$ python3 -q
>>> import numpy as np
>>> np.set_printoptions(precision=1, suppress=True, linewidth=160)
>>> X = np.load("mat.npy")
>>> print(X)
[[-2.  0.  0.  0. -3.  0.  0.  0.  0.  0.  0. -3. -3.  0.]
 [ 0. -2. -3.  0.  0.  0. -3.  0.  0.  0. -3.  0.  0.  0.]
 [ 0. -3. -2.  0.  0.  0. -3.  0.  0.  0. -3.  0.  0.  0.]
 [ 0.  0.  0. -2.  0. -3.  0. -3. -3. -3.  0.  0.  0. -3.]
 [-3.  0.  0.  0. -2.  0.  0.  0.  0.  0.  0. -3. -3.  0.]
 [ 0.  0.  0. -3.  0. -2.  0. -3. -3. -3.  0.  0.  0. -3.]
 [ 0. -3. -3.  0.  0.  0. -2.  0.  0.  0. -3.  0.  0.  0.]
 [ 0.  0.  0. -3.  0. -3.  0. -2. -3. -3.  0.  0.  0. -3.]
 [ 0.  0.  0. -3.  0. -3.  0. -3. -2. -3.  0.  0.  0. -3.]
 [ 0.  0.  0. -3.  0. -3.  0. -3. -3. -2.  0.  0.  0. -3.]
 [ 0. -3. -3.  0.  0.  0. -3.  0.  0.  0. -2.  0.  0.  0.]
 [-3.  0.  0.  0. -3.  0.  0.  0.  0.  0.  0. -2. -3.  0.]
 [-3.  0.  0.  0. -3.  0.  0.  0.  0.  0.  0. -3. -2.  0.]
 [ 0.  0.  0. -3.  0. -3.  0. -3. -3. -3.  0.  0.  0. -2.]]
>>> print(round(np.log10(np.linalg.cond(X))))
1
>>> print(np.linalg.cond(X) > 100)
False
>>> print(np.argsort(-np.linalg.norm(X, axis=0).round(6), kind="stable")[:3])
[3 5 7]
>>> M2 = X / np.linalg.norm(X, axis=1, keepdims=True)
>>> G = M2 @ M2.T
>>> print((G - 2 * np.eye(14)).round(6).argmax(axis=1))
[4 2 1 5 0 3 1 3 3 3 1 0 0 3]
>>> print(np.degrees(np.arccos(np.clip(G[5, 2], -1, 1))))
90.0
>>> print(np.argwhere(np.triu(np.abs(G) > 0.95, 1)))
[[ 0  4]
 [ 0 11]
 [ 0 12]
 [ 1  2]
 [ 1  6]
 [ 1 10]
 [ 2  6]
 [ 2 10]
 [ 3  5]
 [ 3  7]
 [ 3  8]
 [ 3  9]
 [ 3 13]
 [ 4 11]
 [ 4 12]
 [ 5  7]
 [ 5  8]
 [ 5  9]
 [ 5 13]
 [ 6 10]
 [ 7  8]
 [ 7  9]
 [ 7 13]
 [ 8  9]
 [ 8 13]
 [ 9 13]
 [11 12]]
>>> print(G[5])
[0. 0. 0. 1. 0. 1. 0. 1. 1. 1. 0. 0. 0. 1.]
>>> M = np.load("sample7.npy")
>>> print(M)
[[  5.3   4.6   9.1   4.6  -5.5 -11.5   6.3  -6.7]
 [  2.5   7.4   5.3   6.1  13.3  -0.8  -9.8   0.9]
 [ -5.2   6.4   1.9   6.   -3.4   6.4  -7.8  13.4]
 [-10.7   0.  -11.4   5.3   0.7  -5.7  -4.4  -8.6]
 [-13.5   3.8  -1.1  -7.3   0.3   5.2  -2.5 -10.7]
 [  5.    1.4   9.7  -8.    7.7  -7.2  10.2  -0.4]
 [  7.6  -3.4  -8.2   5.3   6.5   1.8  -8.3 -11. ]
 [ -0.6  -4.6   4.9   2.4   7.8   8.8   1.1 -14.4]
 [ -0.9  -3.   12.3   0.6   6.4  13.7  -0.2  -3.3]
 [ -7.9  -5.7   0.1 -13.9  -4.2   8.   -4.9   2.3]
 [  4.3   0.   -2.1   6.3   4.1  10.2  14.4   2.9]
 [  0.6  12.9  -1.4   6.2  -4.2  -0.3  -8.6 -10.1]
 [  8.3  -7.8  -9.7   2.2  -6.2   8.4  -7.1  -3.7]
 [ -4.6   0.7 -10.    8.   -4.6   1.   -8.  -11.4]
 [ -1.5   6.8 -12.2   3.8  -9.5   2.3  -9.4   2.3]
 [  0.    8.3  -1.7   7.   -2.    8.7   4.4  13.4]
 [  6.6   6.3  -8.    0.8   4.6 -11.9  -4.   -8.7]
 [  6.1  -1.1   5.8   1.    6.    5.1  13.8   8.6]
 [ 11.2  -1.7  15.7   0.2   0.8  -0.8  -3.1   3.7]
 [ -6.7  -6.4   5.5  -3.1   9.3   7.3  10.3   5.3]
 [ -4.6  -9.1  -7.2   0.1   9.9   7.5   9.2   2.3]
 [ -4.4   8.4  -6.9   2.3 -11.4   1.2  -1.8  11. ]
 [  1.2  10.6   2.9   2.9   8.2  12.6  -6.6  -0.9]
 [-12.9  -3.   -0.3  -7.   11.4   2.   -0.7  -6.4]
 [ 13.9   3.3  -3.9  -4.3  -4.    7.1  -1.7   9.7]
 [  4.3  -2.3  -3.5  -7.9   8.8 -14.7  -2.6   0.2]
 [ -7.3  -3.    1.3   7.2 -10.6   7.7 -10.5   1.4]
 [  3.8  -6.2   5.8  10.    3.9  -8.6 -10.8  -2.7]
 [ -5.6  -8.7   9.3  -9.6  -5.2  -1.1   5.9  -7.2]
 [-11.5   9.8  -4.7  -4.5   3.1   4.9   9.5   2. ]
 [ -4.8  10.7  -7.8  -7.6  -4.5  -3.8   1.8 -10.3]
 [ 10.3  13.1  -2.2   1.    8.3   4.3   4.2  -3.5]
 [  0.   -4.6 -13.8 -11.    6.1  -5.3   1.3  -1. ]
 [  1.5 -13.6   7.8   1.4   9.1  -8.    1.7  -1.4]
 [ -8.6  -8.9  -0.6  -2.7  -6.2   0.    5.1 -13.2]
 [  4.3  -2.9   6.    4.2   2.5   3.9  15.2  -8.2]
 [ -0.7  -3.3  -5.3  -6.5 -15.3  -8.   -2.2   3.8]
 [  6.5   1.7 -11.9   0.8   7.9   0.2   7.2  10. ]
 [ -5.6   0.3  -7.5  -0.5   7.5  -6.6  10.  -10.6]
 [  5.1  -5.1   9.   -9.1  -9.8   5.2   6.6  -4.3]
 [  2.6  -0.8  -8.  -13.   -2.3  11.2   3.8   3.8]
 [ -0.4  -7.8   2.2   6.4  -6.2   7.    3.8  13.8]
 [  4.2   1.1   5.3  -8.2  -7.  -14.2  -4.5  -4.1]
 [  0.9  -2.4  -2.3   3.8  10.7  -5.1  10.9  10.7]
 [  2.2  10.3   5.6   4.8   2.8  -2.9   0.8 -14.7]
 [  0.2   2.1  -5.6  -9.8  12.6   6.1   4.1  -7.5]
 [ -2.   10.   -8.3   1.2 -13.6  -3.3  -3.2  -4.3]
 [  1.3  11.7   4.8  -2.6  10.    3.9   6.   -9.1]
 [  3.5   7.3   1.3  14.9  -3.   -4.    7.3  -5.5]
 [ -9.8 -15.9  -2.2  -4.3   3.3   2.9  -2.7   0.6]
 [ -3.3  -5.6   1.7 -14.2 -11.4  -0.4   3.5  -3.6]]
>>> vec = np.array([8, -8, 2, -4, 1, -3, 7, 2])
>>> y = M @ vec
>>> coef, lr = np.zeros(8), 1 / np.linalg.norm(M, 2) ** 2
>>> for i in range(300):
...     coef -= lr * M.T @ (M @ coef - y)
...     if i % 50 == 0: print(i, round(np.linalg.norm(M @ coef - y), 1))
... 
0 234.9
50 0.0
100 0.0
150 0.0
200 0.0
250 0.0
>>> print(coef)
[ 8. -8.  2. -4.  1. -3.  7.  2.]
>>> print(np.round(np.linalg.cond(M), 1))
1.8
